% ipython --no-banner

In [1]: import numpy as np

In [2]: np.set_printoptions(precision=2, suppress=True, linewidth=200, floatmode="fixed")

In [3]: tidy = lambda a: np.round(a, 2) + 0

In [4]: F = np.loadtxt("test8.csv", delimiter=",")

In [5]: tidy(F)
Out[5]: 
array([[ 1.57,  0.20,  0.30, -0.35],
       [ 0.20,  0.43,  0.51,  0.15],
       [ 0.30,  0.51,  0.90, -0.36],
       [-0.35,  0.15, -0.36,  1.10]])

In [6]: x0 = np.array([-2, -4, 2, 0])

In [7]: h = np.maximum(F @ x0, 0)

In [8]: F * (h > 1e-9)[:, None]
Out[8]: 
array([[ 0.00,  0.00,  0.00, -0.00],
       [ 0.00,  0.00,  0.00,  0.00],
       [ 0.00,  0.00,  0.00, -0.00],
       [-0.00,  0.00, -0.00,  0.00]])

In [9]: tidy(np.tanh(F @ x0))
Out[9]: array([-1.00, -0.81, -0.69, -0.54])

In [10]: F.T @ h
Out[10]: array([0.00, 0.00, 0.00, 0.00])

In [11]: h
Out[11]: array([0.00, 0.00, 0.00, 0.00])

In [12]: tidy(np.kron(np.eye(2, dtype=int), F))
Out[12]: 
array([[ 1.57,  0.20,  0.30, -0.35,  0.00,  0.00,  0.00,  0.00],
       [ 0.20,  0.43,  0.51,  0.15,  0.00,  0.00,  0.00,  0.00],
       [ 0.30,  0.51,  0.90, -0.36,  0.00,  0.00,  0.00,  0.00],
       [-0.35,  0.15, -0.36,  1.10,  0.00,  0.00,  0.00,  0.00],
       [ 0.00,  0.00,  0.00,  0.00,  1.57,  0.20,  0.30, -0.35],
       [ 0.00,  0.00,  0.00,  0.00,  0.20,  0.43,  0.51,  0.15],
       [ 0.00,  0.00,  0.00,  0.00,  0.30,  0.51,  0.90, -0.36],
       [ 0.00,  0.00,  0.00,  0.00, -0.35,  0.15, -0.36,  1.10]])

In [13]: tidy(np.linalg.det(2 * F)), tidy(np.linalg.det(F))
Out[13]: (np.float64(0.0), np.float64(0.0))

In [14]: tidy(np.linalg.det(F[::-1]))
Out[14]: np.float64(0.0)

In [15]: np.einsum("ij,ji->", F, F)
Out[15]: np.float64(6.0)

In [16]: tidy(np.linalg.eigvals(F).sum().real)
Out[16]: np.float64(4.0)

In [17]: tidy(np.linalg.eigvals(F))
Out[17]: array([2.00, 0.00, 1.00, 1.00])

In [18]: Z = np.array([[2, 0, 3], [3, 0, 1]])

In [19]: X = np.repeat(Z, 12 // 2, axis=0)

In [20]: rng = np.random.default_rng(415775)

In [21]: X = X + 0.1 * rng.normal(size=X.shape)

In [22]: tidy(X)
Out[22]: 
array([[ 1.93, -0.11,  3.11],
       [ 2.08,  0.03,  2.85],
       [ 1.98, -0.05,  2.88],
       [ 1.98, -0.05,  2.94],
       [ 2.04,  0.10,  2.93],
       [ 2.08,  0.12,  2.94],
       [ 3.00, -0.09,  1.06],
       [ 3.06, -0.06,  0.95],
       [ 3.14, -0.17,  0.99],
       [ 2.89, -0.26,  1.25],
       [ 2.98, -0.10,  1.00],
       [ 3.22,  0.10,  0.99]])

In [23]: rank = np.linalg.matrix_rank(F)

In [24]: rank
Out[24]: np.int64(3)

In [25]: ns = np.linalg.svd(F)[2][rank:].T

In [26]: [int(np.linalg.matrix_rank(F[:, :j + 1])) for j in range(4)]
Out[26]: [1, 2, 3, 3]

In [27]: [int(np.linalg.matrix_rank(np.delete(F, i, axis=0))) for i in range(4)]
Out[27]: [3, 3, 3, 3]

In [28]: [int(np.linalg.matrix_rank(F[:i])) for i in range(1, len(F) + 1)]
Out[28]: [1, 2, 3, 3]
